% ipython --no-banner

In [1]: import numpy as np

In [2]: np.set_printoptions(precision=2, suppress=True, linewidth=160, sign=" ")

In [3]: J = np.load("data.npy")

In [4]: print(J)
[[ 0.5   0.    0.    0.25  0.25]
 [ 0.    0.67  0.    0.    0.33]
 [ 0.    0.5   0.5   0.    0.  ]
 [ 0.    0.    0.    1.    0.  ]
 [ 0.33  0.    0.33  0.    0.33]]

In [5]: print(np.round(np.linalg.det(2 * J), 2), np.round(np.linalg.det(J), 2))
1.78 0.06

In [6]: print(round(np.linalg.eigvals(J).sum().real, 2))
3.0

In [7]: print(np.round(np.linalg.det(J[::-1]), 2))
0.06

In [8]: print(round(np.linalg.det(J.T), 2))
0.06

In [9]: print(np.linalg.eigvals(J))
[ 0.95+0.j   0.27+0.2j  0.27-0.2j  0.5 +0.j   1.  +0.j ]

In [10]: rng = np.random.default_rng(2827)

In [11]: z = rng.permutation(5)

In [12]: print(z)
[ 3  2  0  4  1]

In [13]: Y = J[z][:, z]

In [14]: print(np.allclose(Y, J))
False

In [15]: print(round(np.linalg.det(Y), 2), round(np.linalg.det(J[z]), 2))
0.06 0.06

In [16]: print(np.diag(Y))
[ 1.    0.5   0.5   0.33  0.67]

In [17]: print(np.sort(np.abs(np.linalg.eigvals(Y))))
[ 0.34  0.34  0.5   0.95  1.  ]

In [18]: print(Y)
[[ 1.    0.    0.    0.    0.  ]
 [ 0.    0.5   0.    0.    0.5 ]
 [ 0.25  0.    0.5   0.25  0.  ]
 [ 0.    0.33  0.33  0.33  0.  ]
 [ 0.    0.    0.    0.33  0.67]]

In [19]: t = np.radians(30)

In [20]: Rm = np.eye(5)

In [21]: Rm[2, 2] = Rm[1, 1] = np.cos(t)

In [22]: Rm[2, 1], Rm[1, 2] = -np.sin(t), np.sin(t)

In [23]: print(Rm)
[[ 1.    0.    0.    0.    0.  ]
 [ 0.    0.87  0.5   0.    0.  ]
 [ 0.   -0.5   0.87  0.    0.  ]
 [ 0.    0.    0.    1.    0.  ]
 [ 0.    0.    0.    0.    1.  ]]

In [24]: Y = J @ Rm.T

In [25]: print(np.abs(Y - J).max(axis=0))
[ 0.    0.18  0.33  0.    0.  ]

In [26]: print(np.allclose(J @ J.T, Y @ Y.T))
True

In [27]: print(np.allclose(np.linalg.norm(J, axis=1), np.linalg.norm(Y, axis=1)))
True

In [28]: W1 = np.array([[-6, -7, 2, -6, -7, -2],
    ...:     [5, 0, -8, -7, 4, -2],
    ...:     [4, -4, -7, 4, 9, -3],
    ...:     [6, 1, 8, 6, 5, 8],
    ...:     [-5, 9, 7, 0, -2, 4]])

In [29]: b = np.array([-5, -2, 3, -2, -3, -4])

In [30]: act = np.maximum(J @ W1 + b, 0)

In [31]: print((act > 0).mean(axis=0))
[ 0.2  0.2  0.6  0.2  0.4  0.2]

In [32]: cent = np.array([[2, 2], [0, 2], [1, 1], [2, 0], [1, 2], [1, 1]])

In [33]: print((act @ cent).round(6).argmax(axis=1))
[ 0  1  1  0  0]

In [34]: print(W1 @ cent)
[[-31 -40]
 [-10   8]
 [ 15   8]
 [ 45  40]
 [ -1  15]]

In [35]: r0, v = J[4], J[3]

In [36]: print(r0 @ v)
0.0

In [37]: pr = (r0 @ v) / (r0 @ r0) * r0

In [38]: print(round(float(np.linalg.norm(r0 + v) ** 2 + np.linalg.norm(r0 - v) ** 2), 2))
2.67

In [39]: print(v - pr)
[ 0.  0.  0.  1.  0.]

In [40]: print(np.outer(r0, v))
[[ 0.    0.    0.    0.33  0.  ]
 [ 0.    0.    0.    0.    0.  ]
 [ 0.    0.    0.    0.33  0.  ]
 [ 0.    0.    0.    0.    0.  ]
 [ 0.    0.    0.    0.33  0.  ]]

In [41]: m1 = np.diag(5 * np.array([1, 2, -2, 3, 2, -2])) + np.array([[1, 0, 1, 5, 5, -5],
    ...:     [2, 5, -2, -4, -1, 0],
    ...:     [5, -3, 3, 0, 2, 5],
    ...:     [2, -3, -2, 2, -2, 4],
    ...:     [4, 5, 3, 2, -1, 3],
    ...:     [4, 4, 1, -2, -3, -4]])

In [42]: print(m1)
[[  6   0   1   5   5  -5]
 [  2  15  -2  -4  -1   0]
 [  5  -3  -7   0   2   5]
 [  2  -3  -2  17  -2   4]
 [  4   5   3   2   9   3]
 [  4   4   1  -2  -3 -14]]

In [43]: Y = m1 + rng.integers(-2, 3, (6, 5)) @ rng.integers(-2, 3, (5, 6))

In [44]: print(Y)
[[ 14   6  -7   7  -2  -6]
 [  7  10  -1 -13  -3  -5]
 [  1  -5  -3   0   0   4]
 [  3 -10   1  11  -1  -2]
 [  1   2   4  -1  14   1]
 [  4   4  -3 -12   0 -17]]

In [45]: print(np.round(np.linalg.svd(Y - m1, compute_uv=False), 2) + 0)
[ 19.72  15.83   8.96   3.95   2.76   0.  ]

In [46]: x0 = np.array([-1, -2, 0, 2, 2, -2])

In [47]: target = Y @ x0

In [48]: print(target)
[ -4 -49   1  41  19  -2]

In [49]: print(np.round(np.linalg.solve(Y, target + Y[:, 5]), 2) + 0)
[-1. -2.  0.  2.  2. -1.]

In [50]: print(np.round(np.linalg.solve(Y, Y[:, 2]), 2) + 0)
[ 0.  0.  1.  0.  0.  0.]

In [51]: print(np.round(np.linalg.solve(Y, -1 * target), 2) + 0)
[ 1.  2.  0. -2. -2.  2.]

In [52]: r0 = np.array([3, -1, -3, 0, -3, -2])

In [53]: Y = m1 + np.outer(r0, np.eye(6)[2])

In [54]: print(np.linalg.matrix_rank(np.linalg.inv(Y) - np.linalg.inv(m1), tol=1e-8))
1

In [55]: Y = m1[0, 0] * m1[1:] - np.outer(m1[1:, 0], m1[0])

In [56]: print(Y)
[[  0  90 -14 -34 -16  10]
 [  0 -18 -47 -25 -13  55]
 [  0 -18 -14  92 -22  34]
 [  0  30  14  -8  34  38]
 [  0  24   2 -32 -38 -64]]

In [57]: print(m1[:, 0] / m1[0, 0])
[ 1.    0.33  0.83  0.33  0.67  0.67]

In [58]: K = np.load("w.npy")

In [59]: print(K)
[[ 1.  3.  0.  0.  0.  0.  0.]
 [ 3.  3.  3.  0.  0.  0.  0.]
 [ 0.  3.  0.  3.  0.  0.  0.]
 [ 0.  0.  3.  4.  3.  0.  0.]
 [ 0.  0.  0.  3.  0.  3.  0.]
 [ 0.  0.  0.  0.  3.  0.  3.]
 [ 0.  0.  0.  0.  0.  3.  1.]]

In [60]: print(np.allclose(K @ K.T, K.T @ K))
True

In [61]: print(np.round(np.linalg.det(K), 2))
-891.0

In [62]: ev, V = np.linalg.eigvalsh(K)
---------------------------------------------------------------------------
ValueError                                Traceback (most recent call last)
Cell In[62], line 1
----> 1 ev, V = np.linalg.eigvalsh(K)

ValueError: too many values to unpack (expected 2)

In [63]: ev, V = np.linalg.eigh(K)

In [64]: print(np.linalg.eigvalsh(K + 4 * np.eye(7)))
[-0.6   0.79  3.29  4.52  7.9   9.63 11.48]

In [65]: print(ev)
[-4.6  -3.21 -0.71  0.52  3.9   5.63  7.48]

In [66]: print(ev.sum(), np.trace(K))
9.0 9.0

In [67]: print(np.round(V @ np.diag(ev) @ V.T, 2) + 0)
[[ 1.  3.  0.  0.  0.  0.  0.]
 [ 3.  3.  3.  0.  0.  0.  0.]
 [ 0.  3.  0.  3.  0.  0.  0.]
 [ 0.  0.  3.  4.  3.  0.  0.]
 [ 0.  0.  0.  3.  0.  3.  0.]
 [ 0.  0.  0.  0.  3.  0.  3.]
 [ 0.  0.  0.  0.  0.  3.  1.]]

In [68]: print((ev > 1e-8).sum(), (ev < -1e-8).sum())
4 3

In [69]: print(np.linalg.svd(K, compute_uv=False))
[ 7.48  5.63  4.6   3.9   3.21  0.71  0.52]

In [70]: F = np.array([[-0.11, 5.06, 5.24], [-8.0, -13.37, -7.52], [-4.01, -6.61, -2.15]])

In [71]: Y = np.array([[2, 0, 2], [0, 0, 3], [-2, -1, 0]])

In [72]: print(np.einsum("ik,kj->ji", F, Y))
[[-10.7   -0.96  -3.72]
 [ -5.24   7.52   2.15]
 [ 14.96 -56.11 -27.85]]

In [73]: print(np.linalg.matrix_rank(np.vstack([F, Y.T])))
3

In [74]: print(np.einsum("ik,kj->ij", F, Y))
[[-10.7   -5.24  14.96]
 [ -0.96   7.52 -56.11]
 [ -3.72   2.15 -27.85]]

In [75]: print(Y.T @ F.T)
[[-10.7   -0.96  -3.72]
 [ -5.24   7.52   2.15]
 [ 14.96 -56.11 -27.85]]

In [76]: print(np.einsum("ij->j", F))
[-12.12 -14.92  -4.43]

In [77]: print(np.kron(np.eye(2, dtype=int), F))
[[ -0.11   5.06   5.24  -0.     0.     0.  ]
 [ -8.   -13.37  -7.52  -0.    -0.    -0.  ]
 [ -4.01  -6.61  -2.15  -0.    -0.    -0.  ]
 [ -0.     0.     0.    -0.11   5.06   5.24]
 [ -0.    -0.    -0.    -8.   -13.37  -7.52]
 [ -0.    -0.    -0.    -4.01  -6.61  -2.15]]

In [78]: print(round(np.linalg.eigvals(F).sum().real, 2))
-15.63

In [79]: print(np.linalg.eigvals(F))
[-11.45  -5.24   1.07]

In [80]: print(round(float(np.linalg.det(2 * F)), 2), round(float(np.linalg.det(F)), 2))
512.12 64.01

In [81]: z = rng.permutation(3)

In [82]: print(z)
[ 2  1  0]

In [83]: Y = F[z][:, z]

In [84]: print(np.sort(np.abs(np.linalg.eigvals(Y))))
[  1.07   5.24  11.45]

In [85]: print(Y)
[[ -2.15  -6.61  -4.01]
 [ -7.52 -13.37  -8.  ]
 [  5.24   5.06  -0.11]]

In [86]: print(round(np.trace(Y), 2))
-15.63

In [87]: print([round(float(np.linalg.det(K[:i, :i])), 2) + 0 for i in range(1, 8)])
[1.0, -6.0, -9.0, 18.0, 81.0, -162.0, -891.0]

In [88]: Y = np.linalg.inv(F)

In [89]: print(round(float(np.linalg.det(F) * np.linalg.det(Y)), 2))
1.0

In [90]: print((np.abs(Y) > 1e-9).astype(int))
[[ 1  1  1]
 [ 1  1  1]
 [ 1  1  1]]

In [91]: print(round(float(np.linalg.cond(F)), 2))
25.02

In [92]: print(np.linalg.det(F) * Y)
[[-20.96 -23.76  32.01]
 [ 12.96  21.25 -42.75]
 [ -0.73 -21.02  41.95]]

In [93]: print(np.round(F @ Y, 2) + 0)
[[ 1.  0.  0.]
 [ 0.  1.  0.]
 [ 0.  0.  1.]]

In [94]: X = np.load("dump.npy")

In [95]: print(X)
[[ -2.13  -7.99  -2.1   -7.61   3.36]
 [ -7.6  -15.21   3.39  -4.51  14.12]
 [ -9.24 -27.02  10.59  -7.41   5.03]
 [ -1.52  -2.67  -4.81  -5.66   7.46]
 [  3.29  10.09  19.81  25.02 -20.8 ]
 [ -2.51  -1.73  -7.95  -6.87  14.75]
 [ -1.79  -1.81 -15.01 -14.09  17.68]
 [  0.97   5.99   3.19   7.71  -1.67]
 [ -3.38 -11.79   7.58  -1.01  -2.64]
 [ -1.33   4.16  -5.72  -0.29  12.9 ]
 [  5.48  19.78  -5.49   8.58  -0.79]
 [  3.89   7.08  -6.01  -2.3   -4.28]
 [ -2.41  -8.12   3.11  -2.62   0.19]
 [ -6.71 -17.84  10.87  -0.66   2.5 ]
 [  3.49   7.29  -4.2   -0.09  -4.1 ]
 [  8.13  21.32 -17.19  -3.14   0.08]
 [  9.19  27.   -10.57   7.42  -5.  ]
 [  5.09  15.77  -3.7    6.91  -3.88]
 [  1.51   5.51   4.82   8.27  -5.31]
 [ -5.22 -14.97  -7.38 -16.41  14.04]
 [ -0.17  -2.21  -6.83  -8.18   4.62]
 [ -4.21 -11.8   -4.18 -11.32  10.1 ]
 [  7.2   17.8  -17.05  -5.41   0.62]
 [  2.51   3.68 -22.81 -19.89  12.11]
 [  9.18  22.8  -10.62   3.52  -8.3 ]
 [  0.08   4.81  11.09  14.71  -5.71]
 [  4.32  11.5    7.61  14.08 -13.47]
 [  3.57  12.05   6.87  14.6   -9.82]
 [ -9.33 -17.36  14.92   5.59   9.38]
 [ -5.33  -8.21  -3.09  -5.99  16.18]]

In [96]: def softmax(z):
    ...:     e = np.exp(z - z.max(axis=-1, keepdims=True))
    ...:     return e / e.sum(axis=-1, keepdims=True)
    ...: 

In [97]: print(np.round(softmax(X[11]), 2) + 0)
[ 0.04  0.96  0.    0.    0.  ]

In [98]: print(softmax(X).sum(axis=1))
[ 1.  1.  1.  1.  1.  1.  1.  1.  1.  1.  1.  1.  1.  1.  1.  1.  1.  1.  1.  1.  1.  1.  1.  1.  1.  1.  1.  1.  1.  1.]

In [99]: att = X @ X.T / np.sqrt(5)

In [100]: print(softmax(att)[11] @ X)
[  8.89  25.28 -12.39   4.37  -3.74]

In [101]: print(softmax(att).round(6).argmax(axis=1))
[ 19   2   2  23   4   6  23   4   2   6  16  16   2   2  16  15  16  16   4  19  23  19  15  23  16   4   4   4  28  19]

In [102]: left, sigma, VT = np.linalg.svd(X)

In [103]: print(np.argmax(sigma[:-1] / (sigma[1:] + 1e-6)) + 1)
3

In [104]: print(sigma)
[ 93.22  76.47  24.9    0.13   0.09]

In [105]: Y = left[:, :3] @ np.diag(sigma[:3]) @ VT[:3]

In [106]: print(np.linalg.matrix_rank(X, rtol=0.05))
3

In [107]: print(np.round(np.linalg.norm(X - Y) / np.linalg.norm(X), 2))
0.0

In [108]: print(np.linalg.matrix_rank(Y))
3

In [109]: print(round(float(np.linalg.norm(X[18] - X[0])), 2))
23.88

In [110]: print(round(float(np.linalg.norm(X, 1)), 2), np.round(np.linalg.norm(X, np.inf), 2))
345.38 79.0

In [111]: print(np.linalg.norm(X, axis=0))
[ 28.38  74.58  55.59  54.42  52.32]

In [112]: r0 = np.array([3, -2, 4])

In [113]: print(np.cross(X[8, :3], X[7, :3]))
[-83.01  18.13  -8.78]

In [114]: Ac = X - X.mean(axis=0)

In [115]: left, sigma, VT = np.linalg.svd(Ac, full_matrices=False)

In [116]: print((np.sign(left[:, 0]) == np.sign(left[0, 0])).astype(int))
[ 1  1  1  1  0  1  1  0  1  1  0  0  1  1  0  0  0  0  0  1  1  1  0  1  0  0  0  0  1  1]

In [117]: print(np.round(Ac.mean(axis=0), 2) + 0)
[ 0.  0.  0.  0.  0.]

In [118]: print(np.round(sigma ** 2 / (sigma ** 2).sum(), 2) + 0)
[ 0.58  0.38  0.04  0.    0.  ]

In [119]: print(np.searchsorted(np.cumsum(sigma ** 2) / (sigma ** 2).sum(), 0.9) + 1)
2

In [120]: print(np.abs(VT[0]).argmax())
1

In [121]: print(VT[0] * np.sign(VT[0, np.abs(VT[0]).argmax()]))
[ 0.27  0.73 -0.01  0.44 -0.45]

In [122]: print(np.linalg.matrix_rank(Ac))
5

In [123]: A = np.load("sample15.npy")

In [124]: print(A)
[[ 0  0  0  0  1  1  0]
 [ 0  0  1  0  0  0  0]
 [ 0  1  0  0  0  0  0]
 [ 0  0  0  0  0  1  0]
 [ 1  0  0  0  0  0  1]
 [ 1  0  0  1  0  0  1]
 [ 0  0  0  0  1  1  0]]

In [125]: print(np.all(np.linalg.eigvalsh(A) > 0))
False

In [126]: gram = A.T @ A

In [127]: print((A @ A.T).shape)
(7, 7)

In [128]: print(np.round(np.linalg.eigvalsh(gram)[::-1], 2) + 0)
[ 4.56  4.56  1.    1.    0.44  0.44  0.  ]

In [129]: print(np.linalg.matrix_rank(gram))
6

In [130]: print(gram)
[[ 2  0  0  1  0  0  2]
 [ 0  1  0  0  0  0  0]
 [ 0  0  1  0  0  0  0]
 [ 1  0  0  1  0  0  1]
 [ 0  0  0  0  2  2  0]
 [ 0  0  0  0  2  3  0]
 [ 2  0  0  1  0  0  2]]

In [131]: print(np.round(A @ np.linalg.pinv(A) @ A, 2) + 0)
[[ 0.  0.  0.  0.  1.  1.  0.]
 [ 0.  0.  1.  0.  0.  0.  0.]
 [ 0.  1.  0.  0.  0.  0.  0.]
 [ 0.  0.  0.  0.  0.  1.  0.]
 [ 1.  0.  0.  0.  0.  0.  1.]
 [ 1.  0.  0.  1.  0.  0.  1.]
 [ 0.  0.  0.  0.  1.  1.  0.]]

In [132]: print(np.abs(np.diag(np.linalg.qr(A)[1])) > 1e-9)
[ True  True  True  True  True  True False]

In [133]: print(np.linalg.lstsq(A[:-1].T, A[-1])[2])
6

In [134]: print(np.allclose(A[:-1].T @ np.linalg.lstsq(A[:-1].T, A[-1])[0], A[-1]))
True

In [135]: Y = A / np.linalg.norm(A, axis=1, keepdims=True)

In [136]: gram = Y @ Y.T

In [137]: print((gram - 2 * np.eye(7)).round(6).argmax(axis=1))
[ 6  0  0  0  5  4  0]

In [138]: print(np.degrees(np.arccos(np.clip(gram[2, 4], -1, 1))))
90.0

In [139]: print(gram)
[[ 1.    0.    0.    0.71  0.    0.    1.  ]
 [ 0.    1.    0.    0.    0.    0.    0.  ]
 [ 0.    0.    1.    0.    0.    0.    0.  ]
 [ 0.71  0.    0.    1.    0.    0.    0.71]
 [ 0.    0.    0.    0.    1.    0.82  0.  ]
 [ 0.    0.    0.    0.    0.82  1.    0.  ]
 [ 1.    0.    0.    0.71  0.    0.    1.  ]]

In [140]: print(np.linalg.norm(Y, axis=1))
[ 1.  1.  1.  1.  1.  1.  1.]
